% ipython --no-banner

In [1]: import numpy as np

In [2]: np.set_printoptions(precision=2, suppress=True, linewidth=200)

In [3]: def rd(a):
   ...:     return np.round(a, 2) + 0
   ...: 

In [4]: F = np.load("run1.npy")

In [5]: F
Out[5]: 
array([[ 0, -4, -1, -3],
       [-5, -1,  4,  0],
       [ 0,  5, -3,  4],
       [ 2, -4,  0, -4]])

In [6]: rng = np.random.default_rng(32)

In [7]: lab = rng.permutation(4)

In [8]: print(lab)
[2 3 1 0]

In [9]: M2 = F[lab][:, lab]

In [10]: np.allclose(M2, F)
Out[10]: False

In [11]: f = np.array([5, 1, 0, 1])

In [12]: M2 = F + np.outer(f, np.eye(4)[1])

In [13]: np.linalg.matrix_rank(np.linalg.inv(M2) - np.linalg.inv(F), tol=1e-8)
Out[13]: np.int64(1)

In [14]: W = np.array([[8, 0, 1, 8, 9, 7],
    ...:     [6, 5, 3, 5, 9, 6],
    ...:     [9, 1, 6, 6, 8, 9],
    ...:     [9, 7, 9, 6, 2, 5]])

In [15]: coef = np.array([-1, 1, 1, -2, 0, 1])

In [16]: act = np.maximum(F @ W + coef, 0)

In [17]: np.linalg.matrix_rank(act)
Out[17]: np.int64(2)

In [18]: (act > 0).astype(int)
Out[18]: 
array([[0, 0, 0, 0, 0, 0],
       [0, 0, 1, 0, 0, 0],
       [1, 1, 1, 1, 1, 1],
       [0, 0, 0, 0, 0, 0]])

In [19]: Z = np.array([[-3, -1, 3],
    ...:     [-2, -3, -2],
    ...:     [0, -1, 0],
    ...:     [-2, -1, -1],
    ...:     [1, 3, 0],
    ...:     [2, 0, -3]])

In [20]: W @ Z
Out[20]: 
array([[-17,  10,  -5],
       [-17,  -2, -15],
       [-15,   0,  -8],
       [-41, -39,  -8]])

In [21]: (act @ Z).round(6).argmax(axis=1)
Out[21]: array([0, 0, 2, 0])

In [22]: M2 = np.array([[-9, 7], [5, -6]])

In [23]: Z = np.kron(M2, F)

In [24]: rd(np.linalg.norm(Z, 2)), rd(np.linalg.norm(M2, 2) * np.linalg.norm(F, 2))
Out[24]: (np.float64(139.07), np.float64(139.07))

In [25]: Z
Out[25]: 
array([[  0,  36,   9,  27,   0, -28,  -7, -21],
       [ 45,   9, -36,   0, -35,  -7,  28,   0],
       [  0, -45,  27, -36,   0,  35, -21,  28],
       [-18,  36,   0,  36,  14, -28,   0, -28],
       [  0, -20,  -5, -15,   0,  24,   6,  18],
       [-25,  -5,  20,   0,  30,   6, -24,   0],
       [  0,  25, -15,  20,   0, -30,  18, -24],
       [ 10, -20,   0, -20, -12,  24,   0,  24]])

In [26]: np.linalg.matrix_rank(Z)
Out[26]: np.int64(8)

In [27]: K = np.load("sample2.npy")

In [28]: print(rd(K))
[[0.57 0.47 0.16]
 [0.47 0.38 0.13]
 [0.16 0.13 0.04]]

In [29]: np.einsum("ij,ji->", K, K)
Out[29]: np.float64(1.0)

In [30]: rd(np.poly(K))
Out[30]: array([ 1., -1.,  0.,  0.])

In [31]: rd(np.linalg.det(2 * K)), rd(np.linalg.det(K))
Out[31]: (np.float64(0.0), np.float64(0.0))

In [32]: print(rd(np.einsum("ii->", K)))
1.0

In [33]: blk = np.stack([K, 2 * K, K[::-1]])

In [34]: print(np.linalg.matrix_rank(blk))
[1 1 1]

In [35]: rd(np.einsum("bij,cij->bc", blk, blk))
Out[35]: 
array([[1.  , 2.  , 0.7 ],
       [2.  , 4.  , 1.39],
       [0.7 , 1.39, 1.  ]])

In [36]: print(rd(np.linalg.norm(blk, axis=(1, 2))))
[1. 2. 1.]

In [37]: left, sv, VT = np.linalg.svd(K)

In [38]: V = VT[:(sv > 1e-8).sum()]

In [39]: x0 = K[0] + -1 * K[2] + rng.integers(2) * np.eye(3)[2]

In [40]: print(rd(x0))
[0.42 0.34 0.11]

In [41]: rd(V.T @ V)
Out[41]: 
array([[0.57, 0.47, 0.16],
       [0.47, 0.38, 0.13],
       [0.16, 0.13, 0.04]])

In [42]: print(rd(np.linalg.norm(x0 - V.T @ V @ x0)))
0.0

In [43]: np.linalg.matrix_rank(np.vstack([K, x0]))
Out[43]: np.int64(1)

In [44]: arr = np.array([[0.63, -0.82, 0.53],
    ...:     [-1.49, 2.62, -0.17],
    ...:     [1.07, -1.94, 0.58],
    ...:     [1.48, -3.22, 1.63],
    ...:     [-1.43, 2.21, 0.17],
    ...:     [-0.27, 0.61, -1.23],
    ...:     [1.27, -2.18, 0.52],
    ...:     [-0.56, -0.58, 1.85],
    ...:     [1.0, -0.94, -0.27],
    ...:     [0.74, -2.45, 1.68],
    ...:     [-1.66, 1.98, 0.33],
    ...:     [0.65, -0.45, -2.71],
    ...:     [0.89, 0.15, -2.08],
    ...:     [0.24, -0.71, -0.91],
    ...:     [-0.14, -0.92, 3.74],
    ...:     [1.24, -0.74, -1.27],
    ...:     [-0.27, 0.77, -1.49],
    ...:     [-0.73, 0.53, 1.44],
    ...:     [0.97, -1.06, -0.01],
    ...:     [0.04, -0.32, 1.19]])

In [45]: arr
Out[45]: 
array([[ 0.63, -0.82,  0.53],
       [-1.49,  2.62, -0.17],
       [ 1.07, -1.94,  0.58],
       [ 1.48, -3.22,  1.63],
       [-1.43,  2.21,  0.17],
       [-0.27,  0.61, -1.23],
       [ 1.27, -2.18,  0.52],
       [-0.56, -0.58,  1.85],
       [ 1.  , -0.94, -0.27],
       [ 0.74, -2.45,  1.68],
       [-1.66,  1.98,  0.33],
       [ 0.65, -0.45, -2.71],
       [ 0.89,  0.15, -2.08],
       [ 0.24, -0.71, -0.91],
       [-0.14, -0.92,  3.74],
       [ 1.24, -0.74, -1.27],
       [-0.27,  0.77, -1.49],
       [-0.73,  0.53,  1.44],
       [ 0.97, -1.06, -0.01],
       [ 0.04, -0.32,  1.19]])

In [46]: print(rd(arr.sum(axis=1)))
[ 0.34  0.96 -0.29 -0.11  0.95 -0.89 -0.39  0.71 -0.21 -0.03  0.65 -2.51 -1.04 -1.38  2.68 -0.77 -0.99  1.24 -0.1   0.91]

In [47]: print(rd(arr.sum(axis=0)))
[ 3.67 -7.46  3.52]

In [48]: np.count_nonzero(arr)
Out[48]: np.int64(60)

In [49]: X = np.load("layer8.npy")

In [50]: X
Out[50]: 
array([[0, 0, 0, 0],
       [1, 3, 0, 0],
       [3, 3, 1, 0],
       [2, 3, 0, 2]])

In [51]: left, sv, VT = np.linalg.svd(X)

In [52]: V = VT[:(sv > 1e-8).sum()]

In [53]: x0 = X[0] + -3 * X[3] + rng.integers(2) * np.eye(4)[1]

In [54]: x0
Out[54]: array([-6., -9.,  0., -6.])

In [55]: rd(np.linalg.norm(x0 - V.T @ V @ x0))
Out[55]: np.float64(0.0)

In [56]: rd(V.T @ V)
Out[56]: 
array([[ 0.81,  0.06,  0.37,  0.09],
       [ 0.06,  0.98, -0.12, -0.03],
       [ 0.37, -0.12,  0.25, -0.19],
       [ 0.09, -0.03, -0.19,  0.95]])

In [57]: np.linalg.matrix_rank(np.vstack([X, x0]))
Out[57]: np.int64(3)

In [58]: data = np.load("test15.npy")

In [59]: data
Out[59]: 
array([[-0.8, -0.6,  0. ,  1.7],
       [-0.8, -0.3,  1.2,  0.4],
       [-0.5,  0.9,  0.7, -0.7],
       [ 0. ,  2.3,  1.6,  0.5]])

In [60]: rd(np.linalg.norm(data, 1)), rd(np.linalg.norm(data, np.inf))
Out[60]: (np.float64(4.1), np.float64(4.4))

In [61]: print(rd(np.linalg.norm(data[2] - data[0])))
2.93

In [62]: rd(np.linalg.norm(data, 2))
Out[62]: np.float64(3.11)

In [63]: print(np.linalg.norm(data, axis=1).argmax())
3

In [64]: left, sv, VT = np.linalg.svd(data, full_matrices=False)

In [65]: left.shape, sv.shape, VT.shape
Out[65]: ((4, 4), (4,), (4, 4))

In [66]: rd(np.sqrt((sv ** 2).sum())), rd(np.linalg.norm(data))
Out[66]: (np.float64(4.04), np.float64(4.04))

In [67]: np.abs(left[:, 0]).round(6).argmax()
Out[67]: np.int64(3)

In [68]: rd(sv / sv[0])
Out[68]: array([1.  , 0.72, 0.39, 0.16])

In [69]: print(np.allclose(left * sv @ VT, data))
True

In [70]: rd((data - data.T) / 2)
Out[70]: 
array([[ 0.  ,  0.1 ,  0.25,  0.85],
       [-0.1 ,  0.  ,  0.15, -0.95],
       [-0.25, -0.15,  0.  , -1.15],
       [-0.85,  0.95,  1.15,  0.  ]])

In [71]: rd(np.linalg.det(data))
Out[71]: np.float64(4.19)

In [72]: rd(np.sort(np.abs(np.linalg.eigvals(data))))
Out[72]: array([0.53, 1.96, 1.96, 2.07])

In [73]: rd(np.trace(data))
Out[73]: np.float64(0.1)

In [74]: print(rd((data + data.T) / 2))
[[-0.8  -0.7  -0.25  0.85]
 [-0.7  -0.3   1.05  1.35]
 [-0.25  1.05  0.7   0.45]
 [ 0.85  1.35  0.45  0.5 ]]

In [75]: np.allclose(data @ data.T, data.T @ data)
Out[75]: False

In [76]: m1 = np.load("w.npy")

In [77]: rd(m1)
Out[77]: 
array([[ 1.26,  0.69, -1.37, -0.24],
       [-1.53,  0.67, -0.99, -0.48],
       [-0.18,  0.73, -0.12,  1.85],
       [ 0.18,  1.59,  1.07, -0.54]])

In [78]: hat = np.triu(np.array([[1, 2, 3, 2], [2, 2, 0, 1], [2, 0, 1, 2], [3, 2, 0, 1]]), 1) + np.eye(4)

In [79]: M2 = hat @ m1 @ np.linalg.inv(hat)

In [80]: rd(M2)
Out[80]: 
array([[ -1.98,  11.38,   4.37, -12.89],
       [ -1.35,   4.97,   4.13, -11.55],
       [  0.18,   3.56,   1.47,  -6.09],
       [  0.18,   1.23,   0.53,  -3.19]])

In [81]: print(rd(np.poly(M2)))
[  1.    -1.27   0.     5.08 -16.  ]

In [82]: rd(np.linalg.det(M2))
Out[82]: np.float64(-16.0)

In [83]: np.linalg.matrix_rank(M2)
Out[83]: np.int64(4)

In [84]: q = m1.astype(float).copy()

In [85]: for j in range(4):
    ...:     q[:, j] -= q[:, :j] @ (q[:, :j].T @ q[:, j])
    ...:     q[:, j] /= np.linalg.norm(q[:, j])
    ...: 

In [86]: rd(q.T @ m1)
Out[86]: 
array([[2., 0., 0., 0.],
       [0., 2., 0., 0.],
       [0., 0., 2., 0.],
       [0., 0., 0., 2.]])

In [87]: rd(q.T @ q)
Out[87]: 
array([[1., 0., 0., 0.],
       [0., 1., 0., 0.],
       [0., 0., 1., 0.],
       [0., 0., 0., 1.]])

In [88]: print(rd(q))
[[ 0.63  0.35 -0.68 -0.12]
 [-0.77  0.34 -0.49 -0.24]
 [-0.09  0.37 -0.06  0.92]
 [ 0.09  0.8   0.53 -0.27]]

In [89]: rd(np.linalg.pinv(q))
Out[89]: 
array([[ 0.63, -0.77, -0.09,  0.09],
       [ 0.35,  0.34,  0.37,  0.8 ],
       [-0.68, -0.49, -0.06,  0.53],
       [-0.12, -0.24,  0.92, -0.27]])

In [90]: rd(q.T @ q)
Out[90]: 
array([[1., 0., 0., 0.],
       [0., 1., 0., 0.],
       [0., 0., 1., 0.],
       [0., 0., 0., 1.]])

In [91]: rd(np.linalg.norm(q, axis=0))
Out[91]: array([1., 1., 1., 1.])

In [92]: M2 = np.linalg.inv(m1)

In [93]: rd(m1 @ M2)
Out[93]: 
array([[1., 0., 0., 0.],
       [0., 1., 0., 0.],
       [0., 0., 1., 0.],
       [0., 0., 0., 1.]])

In [94]: rd(np.linalg.inv(M2))
Out[94]: 
array([[ 1.26,  0.69, -1.37, -0.24],
       [-1.53,  0.67, -0.99, -0.48],
       [-0.18,  0.73, -0.12,  1.85],
       [ 0.18,  1.59,  1.07, -0.54]])

In [95]: rd(np.linalg.cond(m1))
Out[95]: np.float64(1.0)

In [96]: x0 = np.array([-4, -2, -3, 0])

In [97]: target = m1 @ x0

In [98]: coef, lr = np.zeros(4), 1 / np.linalg.norm(m1, 2) ** 2

In [99]: for i in range(6):
    ...:     coef -= lr * m1.T @ (m1 @ coef - target)
    ...:     if i % 2 == 0: print(i, round(np.linalg.norm(m1 @ coef - target), 2))
    ...: 
0 0.0
2 0.0
4 0.0

In [100]: rd(np.linalg.cond(m1))
Out[100]: np.float64(1.0)

In [101]: A = np.load("dump.npy")

In [102]: print(A)
[[ 4  5  6  7]
 [ 8  9 10 11]
 [12 13 14 15]]

In [103]: [round(float(x), 2) for x in np.linalg.svd(A, compute_uv=False)[:3]]
Out[103]: [34.99, 1.25, 0.0]

In [104]: np.linalg.matrix_rank(A, rtol=0.1)
Out[104]: np.int64(1)

In [105]: np.linalg.cond(A) > 100
Out[105]: np.True_

In [106]: feats = np.load("case1.npy")

In [107]: feats
Out[107]: 
array([[3, 1, 0],
       [3, 1, 0],
       [0, 2, 1]])

In [108]: print(np.poly(feats))
[ 1. -5.  4.  0.]

In [109]: np.einsum("ij,ji->", feats, feats)
Out[109]: np.int64(17)

In [110]: np.kron(np.eye(2, dtype=int), feats)
Out[110]: 
array([[3, 1, 0, 0, 0, 0],
       [3, 1, 0, 0, 0, 0],
       [0, 2, 1, 0, 0, 0],
       [0, 0, 0, 3, 1, 0],
       [0, 0, 0, 3, 1, 0],
       [0, 0, 0, 0, 2, 1]])

In [111]: rd(np.linalg.det(feats.T))
Out[111]: np.float64(0.0)

In [112]: rd(np.linalg.det(2 * feats)), rd(np.linalg.det(feats))
Out[112]: (np.float64(0.0), np.float64(0.0))

In [113]: rd(np.linalg.eigvals(feats).sum().real)
Out[113]: np.float64(5.0)
